% python3 -q
>>> import numpy as np
>>> np.set_printoptions(suppress=True, linewidth=200)
>>> other = np.array([[2, 3, 4, 5, 2, 0],
...     [1, 3, 5, 3, 1, 3],
...     [4, 2, 1, 1, 2, 3],
...     [4, 3, 4, 5, 1, 3],
...     [4, 1, 2, 0, 4, 4],
...     [1, 2, 4, 3, 4, 2]])
>>> other[-1] = other[0]
>>> data = other + 0.3 * np.eye(6)
>>> data
array([[2.3, 3. , 4. , 5. , 2. , 0. ],
       [1. , 3.3, 5. , 3. , 1. , 3. ],
       [4. , 2. , 1.3, 1. , 2. , 3. ],
       [4. , 3. , 4. , 5.3, 1. , 3. ],
       [4. , 1. , 2. , 0. , 4.3, 4. ],
       [2. , 3. , 4. , 5. , 2. , 0.3]])
>>> other = data / np.sqrt((data ** 2).mean(axis=1, keepdims=True))
>>> other[5].round(3)
array([0.643, 0.964, 1.286, 1.607, 0.643, 0.096])
>>> np.linalg.matrix_rank(other) == np.linalg.matrix_rank(data)
np.True_
>>> gram = data.T @ data
>>> round(float(np.trace(gram)), 3), round(float((data ** 2).sum()), 3)
(343.54, 343.54)
>>> np.round(np.linalg.svd(data, compute_uv=False) ** 2, 3)
array([282.514,  44.933,   9.199,   6.021,   0.843,   0.03 ])
>>> np.round(np.diag(gram), 3)
array([58.29, 42.89, 78.69, 88.09, 32.49, 43.09])
>>> Q, R = np.linalg.qr(data)
>>> np.allclose(R.T @ R, data.T @ data)
True
>>> round(abs(R[0, 0]), 3), round(float(np.linalg.norm(data[:, 0])), 3)
(np.float64(7.635), 7.635)
>>> Q.shape, R.shape
((6, 6), (6, 6))
>>> np.round(np.abs(np.diag(R)), 3)
array([7.635, 3.894, 1.567, 3.037, 1.981, 0.478])
>>> np.round(Q @ R, 3) + 0
array([[2.3, 3. , 4. , 5. , 2. , 0. ],
       [1. , 3.3, 5. , 3. , 1. , 3. ],
       [4. , 2. , 1.3, 1. , 2. , 3. ],
       [4. , 3. , 4. , 5.3, 1. , 3. ],
       [4. , 1. , 2. , 0. , 4.3, 4. ],
       [2. , 3. , 4. , 5. , 2. , 0.3]])
>>> np.trace(data)
np.float64(16.8)
>>> np.round(np.sort(np.abs(np.linalg.eigvals(data))), 3)
array([ 0.3  ,  1.171,  1.535,  3.772,  4.017, 16.381])
>>> (data - data.T) / 2
array([[ 0. ,  1. ,  0. ,  0.5, -1. , -1. ],
       [-1. ,  0. ,  1.5,  0. ,  0. ,  0. ],
       [ 0. , -1.5,  0. , -1.5,  0. , -0.5],
       [-0.5,  0. ,  1.5,  0. ,  0.5, -1. ],
       [ 1. ,  0. ,  0. , -0.5,  0. ,  1. ],
       [ 1. ,  0. ,  0.5,  1. , -1. ,  0. ]])
>>> W0 = np.loadtxt("x.csv", delimiter=",")
>>> W0
array([[-0.3  , -0.7  , -1.633, -1.9  ],
       [-1.3  ,  0.9  , -6.216,  0.2  ],
       [-1.7  ,  0.2  , -8.863,  1.1  ],
       [ 1.3  , -0.1  ,  6.626, -0.2  ],
       [ 2.   , -0.8  ,  9.808,  0.5  ],
       [ 0.3  , -0.7  ,  1.571, -0.2  ],
       [-0.8  , -0.5  , -3.757, -1.1  ],
       [ 0.   , -2.1  ,  0.345,  1.3  ],
       [ 1.3  ,  1.1  ,  6.627, -1.1  ],
       [-0.4  ,  1.   , -2.26 ,  1.   ],
       [ 1.2  ,  1.6  ,  6.102, -1.4  ],
       [ 0.7  , -0.5  ,  3.82 ,  0.4  ]])
>>> [round(float(x), 3) for x in np.linalg.svd(W0, compute_uv=False)[:3]]
[19.827, 3.916, 2.913]
>>> np.argsort(-np.linalg.norm(W0, axis=0).round(6), kind="stable")[:3]
array([2, 0, 3])
>>> round(float(np.linalg.norm(W0, 2) / np.linalg.norm(W0)), 3)
0.971
>>> np.linalg.matrix_rank(W0, rtol=0.1)
np.int64(3)
>>> round(np.log10(np.linalg.cond(W0)))
2
>>> cent = W0[[3, 5]].astype(float)
>>> for _ in range(5):
...     idx = np.linalg.norm(W0[:, None] - cent, axis=-1).argmin(axis=1)
...     cent = np.array([W0[idx == j].mean(axis=0) for j in range(2)])
... 
>>> idx
array([1, 1, 1, 0, 0, 1, 1, 1, 0, 1, 0, 0])
>>> np.bincount(idx)
array([5, 7])
>>> x = np.array([-5, 4, -8, 5])
>>> target = W0 @ x
>>> np.round(np.linalg.solve(W0.T @ W0, W0.T @ target), 3)
array([-5.,  4., -8.,  5.])
>>> np.round(np.linalg.lstsq(W0, target)[0], 3)
array([-5.,  4., -8.,  5.])
>>> rng = np.random.default_rng(5751)
>>> target = target + 0.02 * rng.normal(size=12)
>>> target.round(3)
array([  2.294,  60.807,  85.7  , -60.893, -89.177, -17.886,  26.577,  -4.682, -60.622,  29.071, -55.411, -34.033])
>>> b, *_ = np.linalg.lstsq(W0, target)
>>> [round(float(np.linalg.norm(np.linalg.solve(W0.T @ W0 + lam * np.eye(4), W0.T @ target))), 2) for lam in (0, 1, 10, 100)]
[11.39, 10.51, 9.25, 7.23]
>>> b.round()
array([-5.,  4., -8.,  5.])
>>> W0.shape
(12, 4)
>>> round(np.linalg.norm(W0), 3)
np.float64(20.42)
>>> np.linalg.matrix_rank(W0)
np.int64(4)
>>> np.round(np.linalg.svd(W0, compute_uv=False), 3)
array([19.827,  3.916,  2.913,  0.15 ])
>>> np.abs(W0).max()
np.float64(9.808)
>>> m1 = np.loadtxt("run8.csv", delimiter=",")
>>> m1
array([[ 0.06 ,  0.371, -0.06 , -0.149],
       [ 0.04 ,  0.254, -0.04 , -0.1  ],
       [-0.178, -0.824,  0.178,  0.422],
       [ 0.273,  0.949, -0.273, -0.604],
       [-0.273, -0.949,  0.273,  0.604],
       [-0.06 , -0.371,  0.06 ,  0.149],
       [-0.1  , -0.572,  0.1  ,  0.245],
       [ 0.02 ,  0.129, -0.02 , -0.05 ],
       [-0.197, -0.862,  0.197,  0.462],
       [ 0.197,  0.862, -0.197, -0.462],
       [ 0.   ,  0.   ,  0.   ,  0.   ]])
>>> other = data + rng.integers(-2, 3, (6, 5)) @ rng.integers(-2, 3, (5, 6))
>>> other.round(3)
array([[  3.3,  -3. ,   5. ,   3. ,   6. ,   0. ],
       [  4. ,   7.3,   4. ,   5. ,  -2. ,   7. ],
       [  4. ,   8. ,   0.3,   1. ,   0. ,   2. ],
       [  3. ,  -3. ,   9. ,   3.3,   7. ,  -1. ],
       [  7. ,  -3. ,  -3. ,  -6. ,  11.3,   8. ],
       [  5. ,  -1. ,   8. ,   3. ,  -4. , -12.7]])
>>> np.abs(other - data).sum(axis=1)
array([14., 17., 10., 24., 29., 32.])
>>> np.round(other - data, 3)
array([[  1.,  -6.,   1.,  -2.,   4.,   0.],
       [  3.,   4.,  -1.,   2.,  -3.,   4.],
       [  0.,   6.,  -1.,   0.,  -2.,  -1.],
       [ -1.,  -6.,   5.,  -2.,   6.,  -4.],
       [  3.,  -4.,  -5.,  -6.,   7.,   4.],
       [  3.,  -4.,   4.,  -2.,  -6., -13.]])
>>> np.linalg.matrix_rank(other - data, tol=1e-8)
np.int64(5)
>>> f = np.array([-1, -3])
>>> np.polyval(f, other[4])
array([-10. ,   0. ,   0. ,   3. , -14.3, -11. ])
>>> np.cross(other[4, :3], other[3, :3])
array([-36., -72., -12.])
>>> np.round(np.correlate(other[4], other[3], "full"), 3)
array([  -7.  ,   52.  ,    5.1 ,   38.1 , -111.2 ,   54.3 ,   39.29,  137.1 ,   20.1 ,    9.9 ,   24.  ])
>>> np.round(np.convolve(other[4], f), 3)
array([ -7. , -18. ,  12. ,  15. ,   6.7, -41.9, -24. ])
